$ ipython --no-banner

In [1]: import numpy as np

In [2]: np.set_printoptions(precision=2, suppress=True, linewidth=140, sign=" ")

In [3]: K = np.array([[0, 1, 0, 0, 3],
   ...:     [0, 1, 0, 2, 5],
   ...:     [0, 1, 0, 2, 5],
   ...:     [1, 3, 4, 1, 3],
   ...:     [4, 1, 3, 0, 2]])

In [4]: M2 = K / np.sqrt((K ** 2).mean(axis=1, keepdims=True))

In [5]: print(np.linalg.norm(M2, axis=1))
[ 2.24  2.24  2.24  2.24  2.24]

In [6]: hat = np.triu(np.array([[-4, -6, 9, 6, -7],
   ...:     [8, 6, 4, 8, 0],
   ...:     [7, 8, -4, -4, 1],
   ...:     [4, 9, -2, 8, 5],
   ...:     [3, 6, -5, 8, 2]]), 1) + np.eye(5)

In [7]: M2 = hat @ K @ np.linalg.inv(hat)

In [8]: np.linalg.matrix_rank(M2)
Out[8]: np.int64(4)

In [9]: np.trace(M2), np.trace(K)
Out[9]: (np.float64(4.0), np.int64(4))

In [10]: np.round(np.linalg.det(M2), 2)
Out[10]: np.float64(-0.0)

In [11]: Uu, s, Vt = np.linalg.svd(K)

In [12]: vecs = Vt[:(s > 1e-8).sum()]

In [13]: rng = np.random.default_rng(3690)

In [14]: x0 = K[1] + 5 * K[0] + rng.integers(2) * np.eye(5)[4]

In [15]: x0
Out[15]: array([  0.,   6.,   0.,   2.,  21.])

In [16]: round(np.linalg.norm(x0 - vecs.T @ vecs @ x0), 2)
Out[16]: np.float64(0.24)

In [17]: np.diag(vecs.T @ vecs)
Out[17]: array([ 0.9 ,  0.47,  0.75,  0.94,  0.94])

In [18]: vecs.T @ vecs
Out[18]: 
array([[ 0.9 , -0.23,  0.16, -0.08,  0.08],
       [-0.23,  0.47,  0.37, -0.18,  0.18],
       [ 0.16,  0.37,  0.75,  0.12, -0.12],
       [-0.08, -0.18,  0.12,  0.94,  0.06],
       [ 0.08,  0.18, -0.12,  0.06,  0.94]])

In [19]: np.round(np.trace(np.linalg.pinv(K) @ K), 2)
Out[19]: np.float64(4.0)

In [20]: np.allclose(K[:-1].T @ np.linalg.lstsq(K[:-1].T, K[-1])[0], K[-1])
Out[20]: False

In [21]: W0 = np.load("arr.npy")

In [22]: print(W0)
[[ 0  0  0  1  0  1]
 [ 0  0  0  0  0  0]
 [ 0  0  0  0  1  0]
 [ 1  0  0  0  0  1]
 [ 0  0  1  0  0  0]
 [ 1  0  0  1  0  0]]

In [23]: np.diff(W0, axis=0)
Out[23]: 
array([[ 0,  0,  0, -1,  0, -1],
       [ 0,  0,  0,  0,  1,  0],
       [ 1,  0,  0,  0, -1,  1],
       [-1,  0,  1,  0,  0, -1],
       [ 1,  0, -1,  1,  0,  0]])

In [24]: np.abs(W0).max()
Out[24]: np.int64(1)

In [25]: W0 - W0[0]
Out[25]: 
array([[ 0,  0,  0,  0,  0,  0],
       [ 0,  0,  0, -1,  0, -1],
       [ 0,  0,  0, -1,  1, -1],
       [ 1,  0,  0, -1,  0,  0],
       [ 0,  0,  1, -1,  0, -1],
       [ 1,  0,  0,  0,  0, -1]])

In [26]: np.round(np.linalg.svd(W0, compute_uv=False), 2) + 0
Out[26]: array([ 2.,  1.,  1.,  1.,  1.,  0.])

In [27]: print(round(np.linalg.det(W0), 2))
0.0

In [28]: (np.linalg.matrix_power((W0 != 0) + (W0.T != 0) + np.eye(6), 6) > 0).astype(int)
Out[28]: 
array([[ 1,  0,  0,  1,  0,  1],
       [ 0,  1,  0,  0,  0,  0],
       [ 0,  0,  1,  0,  1,  0],
       [ 1,  0,  0,  1,  0,  1],
       [ 0,  0,  1,  0,  1,  0],
       [ 1,  0,  0,  1,  0,  1]])

In [29]: W0 @ W0
Out[29]: 
array([[ 2,  0,  0,  1,  0,  1],
       [ 0,  0,  0,  0,  0,  0],
       [ 0,  0,  1,  0,  0,  0],
       [ 1,  0,  0,  2,  0,  1],
       [ 0,  0,  0,  0,  1,  0],
       [ 1,  0,  0,  1,  0,  2]])

In [30]: np.round(np.linalg.eigvalsh(W0).min(), 2)
Out[30]: np.float64(-1.0)

In [31]: [round(float(np.linalg.det(W0[:i, :i])), 2) + 0 for i in range(1, 7)]
Out[31]: [0.0, 0.0, 0.0, 0.0, 0.0, 0.0]

In [32]: (W0 + W0.T) / 2
Out[32]: 
array([[ 0.,  0.,  0.,  1.,  0.,  1.],
       [ 0.,  0.,  0.,  0.,  0.,  0.],
       [ 0.,  0.,  0.,  0.,  1.,  0.],
       [ 1.,  0.,  0.,  0.,  0.,  1.],
       [ 0.,  0.,  1.,  0.,  0.,  0.],
       [ 1.,  0.,  0.,  1.,  0.,  0.]])

In [33]: np.trace(W0)
Out[33]: np.int64(0)
